$ python3 -q
>>> import numpy as np
>>> np.set_printoptions(suppress=True, linewidth=200)
>>> M = np.loadtxt("a.csv", delimiter=",")
>>> print(M)
[[ 0.  0.  0.  0.  0.  0.  0. -1.  0.  1.  1.  0.]
 [ 0. -1.  0.  0.  0. -1.  2.  0.  0.  0.  0.  0.]
 [ 0.  0. -2.  0.  2.  0.  0.  0.  0.  0.  0.  1.]
 [-1.  0.  0.  1.  0.  0.  0.  0.  0.  0. -2.  0.]
 [ 0.  0. -1.  0.  2.  0.  0.  0.  0.  0.  0. -1.]
 [ 0.  0.  0.  0.  0. -2.  1.  0.  0.  0.  0.  0.]
 [ 0. -2.  0.  0.  0.  0.  1.  0.  0.  0.  0.  0.]
 [ 0.  0.  0. -2.  0.  0.  0. -2.  2.  1. -1.  0.]
 [ 0.  0.  0. -1.  0.  0.  0.  1. -1.  1. -2.  0.]
 [-2.  0.  0.  0.  0.  0.  0. -2.  2.  1. -1.  0.]
 [-2.  0.  0.  2.  0.  0.  0. -1.  0. -2.  0.  0.]
 [ 0.  0.  2.  0. -1.  0.  0.  0.  0.  0.  0. -1.]]
>>> # 3 groups of indices that never mix
>>> W1 = np.array([[1, 2, -1],
...     [-1, 2, -2],
...     [1, 0, 1],
...     [1, 2, 1],
...     [0, -1, -2],
...     [-1, 0, -2],
...     [2, -2, -2],
...     [1, 1, -2],
...     [-2, 0, -1],
...     [2, 2, 2],
...     [0, 0, -2],
...     [-2, -2, 0]])
>>> beta = np.array([2, -1, -1])
>>> hid = np.maximum(M @ W1 + beta, 0)
>>> print(hid)
[[3. 0. 1.]
 [8. 0. 0.]
 [0. 0. 0.]
 [2. 0. 5.]
 [3. 0. 0.]
 [6. 0. 1.]
 [6. 0. 1.]
 [0. 0. 3.]
 [6. 0. 3.]
 [0. 0. 7.]
 [0. 0. 1.]
 [6. 2. 3.]]
>>> print(np.linalg.matrix_rank(hid))
3
>>> print((hid > 0).astype(int))
[[1 0 1]
 [1 0 0]
 [0 0 0]
 [1 0 1]
 [1 0 0]
 [1 0 1]
 [1 0 1]
 [0 0 1]
 [1 0 1]
 [0 0 1]
 [0 0 1]
 [1 1 1]]
>>> W2 = np.array([[-1, -2], [-4, 7], [-3, 8]])
>>> print(W1 @ W2)
[[ -6   4]
 [ -1   0]
 [ -4   6]
 [-12  20]
 [ 10 -23]
 [  7 -14]
 [ 12 -34]
 [  1 -11]
 [  5  -4]
 [-16  26]
 [  6 -16]
 [ 10 -10]]
>>> x0 = np.array([0, 2, 0, 0, 2, 2, 2, 2, 2, 1, 1, 0])
>>> y = M @ x0
>>> beta, lr = np.zeros(12), 1 / np.linalg.norm(M, 2) ** 2
>>> for i in range(60):
...     beta -= lr * M.T @ (M @ beta - y)
...     if i % 10 == 0: print(i, round(np.linalg.norm(M @ beta - y), 3))
... 
0 4.121
10 2.484
20 2.055
30 1.73
40 1.467
50 1.251
>>> print(beta.round(3))
[ 0.346  1.261 -0.496  0.065  1.594  1.261  0.955  1.383  1.511  0.918  0.801 -0.38 ]
>>> O, vecs = np.linalg.qr(M[:, :3])[0], np.linalg.qr(M[:, 3:])[0]
>>> sv = np.linalg.svd(O.T @ vecs, compute_uv=False)
>>> print(round(float(np.linalg.norm(O @ O.T - vecs @ vecs.T, 2)), 3))
1.0
>>> print((sv > 0.9).sum())
2
>>> print(sv.round(3))
[0.981 0.961 0.878]
>>> f = np.array([-3, -2, -3, 0])
>>> m1 = f[np.abs(np.subtract.outer(np.arange(4), np.arange(4)))]
>>> print(m1)
[[-3 -2 -3  0]
 [-2 -3 -2 -3]
 [-3 -2 -3 -2]
 [ 0 -3 -2 -3]]
>>> # symmetric, so the eigenvalues are real
>>> w, vecs = np.linalg.eigh(m1)
>>> print(np.abs(vecs[:, -1]).round(6).argmax())
0
>>> print((w > 1e-8).sum(), (w < -1e-8).sum())
1 3
>>> print(np.round(np.linalg.eigvalsh(m1 @ m1), 3))
[ 0.343  1.208 11.657 82.792]
>>> print(np.round(vecs.T @ vecs, 3) + 0)
[[1. 0. 0. 0.]
 [0. 1. 0. 0.]
 [0. 0. 1. 0.]
 [0. 0. 0. 1.]]
>>> print(np.round(vecs.T @ m1 @ vecs, 3) + 0)
[[-9.099  0.     0.     0.   ]
 [ 0.    -3.414  0.     0.   ]
 [ 0.     0.    -0.586  0.   ]
 [ 0.     0.     0.     1.099]]
>>> print(np.round(np.linalg.eigvalsh(m1 + 3 * np.eye(4)), 3))
[-6.099 -0.414  2.414  4.099]
>>> proj = np.triu(np.array([[0, 2, 0, -1], [2, -1, 0, 2], [-1, 0, 3, -1], [1, 3, 1, 2]]), 1) + np.eye(4)
>>> out = proj @ m1 @ np.linalg.inv(proj)
>>> print(np.trace(out), np.trace(m1))
-12.0 -12
>>> print(np.round(np.poly(out), 3))
[  1.  12.  24. -24. -20.]
>>> w, vecs = np.linalg.eig(m1)
>>> print(np.round(np.sort(np.linalg.eigvals(np.linalg.inv(m1))), 3))
[-1.707 -0.293 -0.11   0.91 ]
>>> print(round(float(np.prod(w)), 3))
-20.0
>>> x0 = np.array([1, 6, 0, 0])
>>> y = m1 @ x0
>>> print(y)
[-15 -20 -15 -18]
>>> print(np.round(np.linalg.solve(m1, y), 3) + 0)
[1. 6. 0. 0.]
>>> print(np.round(np.linalg.solve(m1, m1[:, 2]), 3))
[-0. -0.  1. -0.]
>>> print(np.round(np.linalg.solve(m1.T, m1[3]), 3))
[-0. -0.  0.  1.]
>>> x0 = np.array([3, 3, 0, 0])
>>> print(m1 @ np.eye(4)[0])
[-3. -2. -3.  0.]
>>> print(m1 @ np.ones(4))
[ -8. -10. -10.  -8.]
>>> print((m1 * x0).sum(axis=1))
[-15 -15 -15  -9]
>>> print(np.linalg.norm(m1 @ x0) <= np.linalg.norm(m1, 2) * np.linalg.norm(x0) + 1e-9)
True
>>> print(m1 @ x0)
[-15 -15 -15  -9]
>>> W0 = np.load("data.npy")
>>> print(W0)
[[-2.  5.  0.  0.  0.  0.  0.  0.  0.  0.  0.  0.]
 [ 5. -1.  5.  0.  0.  0.  0.  0.  0.  0.  0.  0.]
 [ 0.  5.  1.  5.  0.  0.  0.  0.  0.  0.  0.  0.]
 [ 0.  0.  5. -1.  5.  0.  0.  0.  0.  0.  0.  0.]
 [ 0.  0.  0.  5. -2.  5.  0.  0.  0.  0.  0.  0.]
 [ 0.  0.  0.  0.  5.  0.  5.  0.  0.  0.  0.  0.]
 [ 0.  0.  0.  0.  0.  5. -2.  5.  0.  0.  0.  0.]
 [ 0.  0.  0.  0.  0.  0.  5.  0.  5.  0.  0.  0.]
 [ 0.  0.  0.  0.  0.  0.  0.  5.  2.  5.  0.  0.]
 [ 0.  0.  0.  0.  0.  0.  0.  0.  5.  1.  5.  0.]
 [ 0.  0.  0.  0.  0.  0.  0.  0.  0.  5. -2.  5.]
 [ 0.  0.  0.  0.  0.  0.  0.  0.  0.  0.  5.  0.]]
>>> # symmetric
>>> w, vecs = np.linalg.eigh(W0)
>>> x0 = np.array([1, 2, 1, 1, 1, 0, 1, 0, 1, 2, 1, 2])
>>> print((np.sign(vecs[:, -1].round(6)) == np.sign(vecs[0, -1].round(6))).astype(int))
[1 1 1 1 1 1 1 1 1 1 1 1]
>>> cov = W0.T @ W0
>>> print(np.allclose(cov, cov.T))
True
>>> print((W0 @ W0.T).shape)
(12, 12)
>>> print(np.diag(cov))
[29. 51. 51. 51. 54. 50. 54. 50. 54. 51. 54. 25.]
>>> print(np.linalg.matrix_rank(cov))
12
>>> F = np.array([[2.3, -1.0, -2.0, -3.0, -1.0, 3.0],
...     [-1.0, 3.3, 1.0, 1.0, -3.0, 1.0],
...     [-2.0, 2.0, 1.3, 0.0, 1.0, 3.0],
...     [1.0, -2.0, 1.0, 0.3, 3.0, 2.0],
...     [2.0, -2.0, 0.0, 0.0, 1.3, -2.0],
...     [2.0, -1.0, -2.0, -3.0, -1.0, 3.3]])
>>> print(np.argsort(-np.linalg.norm(F, axis=0).round(6), kind="stable")[:3])
[5 1 4]
>>> print(np.round(np.abs(np.linalg.svd(F)[2][-1]), 3))
[0.273 0.44  0.653 0.432 0.339 0.058]
>>> print(np.linalg.cond(F) > 100)
True
>>> print([round(float(x), 3) for x in np.linalg.svd(F, compute_uv=False)[:3]])
[7.901, 6.755, 4.912]
>>> print(round(np.linalg.norm(F, 2) / np.linalg.norm(F), 3))
0.679
>>> rng = np.random.default_rng(0)
>>> labels = rng.integers(0, 3, 10)
>>> K = (labels[:, None] == labels) * -3 + np.eye(10)
>>> print(K)
[[-2.  0.  0.  0.  0.  0.  0.  0.  0. -3.]
 [ 0. -2. -3.  0.  0.  0.  0.  0.  0.  0.]
 [ 0. -3. -2.  0.  0.  0.  0.  0.  0.  0.]
 [ 0.  0.  0. -2. -3. -3. -3. -3. -3.  0.]
 [ 0.  0.  0. -3. -2. -3. -3. -3. -3.  0.]
 [ 0.  0.  0. -3. -3. -2. -3. -3. -3.  0.]
 [ 0.  0.  0. -3. -3. -3. -2. -3. -3.  0.]
 [ 0.  0.  0. -3. -3. -3. -3. -2. -3.  0.]
 [ 0.  0.  0. -3. -3. -3. -3. -3. -2.  0.]
 [-3.  0.  0.  0.  0.  0.  0.  0.  0. -2.]]
>>> # splits into 3 blocks
>>> labels = rng.permutation(10)
>>> print(labels)
[2 8 3 6 0 4 7 5 1 9]
>>> out = K[labels][:, labels]
>>> print(out)
[[-2.  0.  0.  0.  0.  0.  0.  0. -3.  0.]
 [ 0. -2. -3. -3.  0. -3. -3. -3.  0.  0.]
 [ 0. -3. -2. -3.  0. -3. -3. -3.  0.  0.]
 [ 0. -3. -3. -2.  0. -3. -3. -3.  0.  0.]
 [ 0.  0.  0.  0. -2.  0.  0.  0.  0. -3.]
 [ 0. -3. -3. -3.  0. -2. -3. -3.  0.  0.]
 [ 0. -3. -3. -3.  0. -3. -2. -3.  0.  0.]
 [ 0. -3. -3. -3.  0. -3. -3. -2.  0.  0.]
 [-3.  0.  0.  0.  0.  0.  0.  0. -2.  0.]
 [ 0.  0.  0.  0. -3.  0.  0.  0.  0. -2.]]
>>> print(np.diag(out))
[-2. -2. -2. -2. -2. -2. -2. -2. -2. -2.]
>>> print(np.trace(out))
-20.0
>>> print(round(np.linalg.det(out), 3), round(float(np.linalg.det(K[labels])), 3))
-425.0 425.0
>>> print((out != 0).astype(int))
[[1 0 0 0 0 0 0 0 1 0]
 [0 1 1 1 0 1 1 1 0 0]
 [0 1 1 1 0 1 1 1 0 0]
 [0 1 1 1 0 1 1 1 0 0]
 [0 0 0 0 1 0 0 0 0 1]
 [0 1 1 1 0 1 1 1 0 0]
 [0 1 1 1 0 1 1 1 0 0]
 [0 1 1 1 0 1 1 1 0 0]
 [1 0 0 0 0 0 0 0 1 0]
 [0 0 0 0 1 0 0 0 0 1]]
>>> print(np.round(np.sort(np.linalg.eigvals(out).real), 3))
[-17.  -5.  -5.   1.   1.   1.   1.   1.   1.   1.]
>>> print((np.linalg.matrix_power((out != 0) + (out.T != 0) + np.eye(10), 10) > 0).astype(int))
[[1 0 0 0 0 0 0 0 1 0]
 [0 1 1 1 0 1 1 1 0 0]
 [0 1 1 1 0 1 1 1 0 0]
 [0 1 1 1 0 1 1 1 0 0]
 [0 0 0 0 1 0 0 0 0 1]
 [0 1 1 1 0 1 1 1 0 0]
 [0 1 1 1 0 1 1 1 0 0]
 [0 1 1 1 0 1 1 1 0 0]
 [1 0 0 0 0 0 0 0 1 0]
 [0 0 0 0 1 0 0 0 0 1]]
>>> print(out @ out)
[[13.  0.  0.  0.  0.  0.  0.  0. 12.  0.]
 [ 0. 49. 48. 48.  0. 48. 48. 48.  0.  0.]
 [ 0. 48. 49. 48.  0. 48. 48. 48.  0.  0.]
 [ 0. 48. 48. 49.  0. 48. 48. 48.  0.  0.]
 [ 0.  0.  0.  0. 13.  0.  0.  0.  0. 12.]
 [ 0. 48. 48. 48.  0. 49. 48. 48.  0.  0.]
 [ 0. 48. 48. 48.  0. 48. 49. 48.  0.  0.]
 [ 0. 48. 48. 48.  0. 48. 48. 49.  0.  0.]
 [12.  0.  0.  0.  0.  0.  0.  0. 13.  0.]
 [ 0.  0.  0.  0. 12.  0.  0.  0.  0. 13.]]
>>> print(round(np.linalg.det(out), 3))
-425.0
>>> out = np.linalg.inv(K)
>>> print(round(float(np.linalg.cond(K)), 3))
17.0
>>> print(np.round(np.linalg.inv(out), 3))
[[-2. -0. -0. -0. -0. -0. -0. -0. -0. -3.]
 [-0. -2. -3. -0. -0. -0. -0. -0. -0. -0.]
 [-0. -3. -2. -0. -0. -0. -0. -0. -0. -0.]
 [ 0.  0.  0. -2. -3. -3. -3. -3. -3.  0.]
 [ 0.  0.  0. -3. -2. -3. -3. -3. -3.  0.]
 [ 0.  0.  0. -3. -3. -2. -3. -3. -3.  0.]
 [ 0.  0.  0. -3. -3. -3. -2. -3. -3.  0.]
 [-0. -0. -0. -3. -3. -3. -3. -2. -3. -0.]
 [-0. -0. -0. -3. -3. -3. -3. -3. -2. -0.]
 [-3. -0. -0. -0. -0. -0. -0. -0. -0. -2.]]
>>> print(np.allclose(out, K.T))
False
>>> print(round(np.linalg.det(K) * np.linalg.det(out), 3))
1.0
